>>> import numpy as np
>>> np.set_printoptions(suppress=True, linewidth=140)
>>> rnd = lambda a: np.round(a, 2) + 0
>>> data = np.loadtxt("block4.csv", delimiter=",")
>>> rnd(data)
array([[ 0.72,  0.69, -0.07],
       [-0.52,  0.61,  0.6 ],
       [-0.46,  0.39, -0.8 ]])
>>> # columns are unit length and at right angles
>>> cov = data.T @ data
>>> rnd(np.linalg.eigvalsh(cov)[::-1])
array([1., 1., 1.])
>>> rnd(cov)
array([[1., 0., 0.],
       [0., 1., 0.],
       [0., 0., 1.]])
>>> rnd(np.linalg.svd(data, compute_uv=False) ** 2)
array([1., 1., 1.])
>>> np.linalg.matrix_rank(cov)
np.int64(3)
>>> x0 = np.array([-3, 0, -3])
>>> rnd(np.abs(np.linalg.eigvals(data)))
array([1., 1., 1.])
>>> rnd(data.T @ (data @ x0))
array([-3.,  0., -3.])
>>> 3 - np.linalg.matrix_rank(data - np.eye(3), tol=1e-8)
np.int64(0)
>>> f = np.array([-3, -2, 3])
>>> Y = data + np.outer(f, np.eye(3)[0])
>>> np.linalg.matrix_rank(np.linalg.inv(Y) - np.linalg.inv(data), tol=1e-8)
np.int64(1)
>>> np.linalg.matrix_rank(Y - data)
np.int64(1)
>>> rnd(np.linalg.eigvals(data).sum().real)
np.float64(0.53)
>>> rnd(np.linalg.det(data[::-1]))
np.float64(1.0)
>>> rnd(np.einsum("ii->", data))
np.float64(0.53)
>>> rnd(np.kron(np.eye(2, dtype=int), data))
array([[ 0.72,  0.69, -0.07,  0.  ,  0.  ,  0.  ],
       [-0.52,  0.61,  0.6 ,  0.  ,  0.  ,  0.  ],
       [-0.46,  0.39, -0.8 ,  0.  ,  0.  ,  0.  ],
       [ 0.  ,  0.  ,  0.  ,  0.72,  0.69, -0.07],
       [ 0.  ,  0.  ,  0.  , -0.52,  0.61,  0.6 ],
       [ 0.  ,  0.  ,  0.  , -0.46,  0.39, -0.8 ]])
